% python3 -q
>>> import numpy as np
>>> np.set_printoptions(suppress=True, linewidth=200)
>>> tidy = lambda a: np.round(a, 2) + 0
>>> A = np.loadtxt("out12.csv", delimiter=",")
>>> tidy(A)
array([[ 0.23,  1.32, -3.67,  0.19,  0.83, -0.61, -2.57,  1.72, -1.99, -2.11,  1.6 , -1.35],
       [ 1.32,  0.83,  1.48, -0.81,  0.92, -0.78, -1.66, -1.07,  3.15, -0.65, -0.02, -0.95],
       [-3.67,  1.48, -0.53,  1.75, -1.68, -2.25,  1.78, -1.39, -0.6 , -0.69,  2.01,  2.02],
       [ 0.19, -0.81,  1.75, -0.58, -1.42, -3.67,  0.45,  0.75, -1.56, -1.39, -1.2 , -0.16],
       [ 0.83,  0.92, -1.68, -1.42, -5.29,  0.73, -1.65,  1.52, -0.6 , -0.08, -2.66, -0.26],
       [-0.61, -0.78, -2.25, -3.67,  0.73,  1.06,  0.66, -2.49, -0.06,  1.17, -2.75, -0.6 ],
       [-2.57, -1.66,  1.78,  0.45, -1.65,  0.66, -4.75, -0.7 ,  0.75,  1.99,  1.91, -0.8 ],
       [ 1.72, -1.07, -1.39,  0.75,  1.52, -2.49, -0.7 , -0.67,  1.04, -0.53,  0.13,  2.8 ],
       [-1.99,  3.15, -0.6 , -1.56, -0.6 , -0.06,  0.75,  1.04, -0.69,  4.57,  1.39,  0.47],
       [-2.11, -0.65, -0.69, -1.39, -0.08,  1.17,  1.99, -0.53,  4.57, -0.7 ,  0.43, -2.19],
       [ 1.6 , -0.02,  2.01, -1.2 , -2.66, -2.75,  1.91,  0.13,  1.39,  0.43,  2.64,  2.54],
       [-1.35, -0.95,  2.02, -0.16, -0.26, -0.6 , -0.8 ,  2.8 ,  0.47, -2.19,  2.54, -1.55]])
>>> # symmetric, so the eigenvalues are real
>>> ev, vecs = np.linalg.eigh(A)
>>> vec = np.array([0, 1, 0, 2, -1, 1, 1, 0, -1, 1, 1, 2])
>>> (np.sign(vecs[:, -1].round(6)) == np.sign(vecs[0, -1].round(6))).astype(int)
array([1, 0, 0, 0, 1, 1, 0, 0, 0, 1, 0, 0])
>>> tidy(np.linalg.eigvalsh(A[1:, 1:]))
array([-8.  , -7.62, -6.44, -5.39, -4.31, -1.71,  1.52,  2.87,  3.17,  6.71,  8.98])
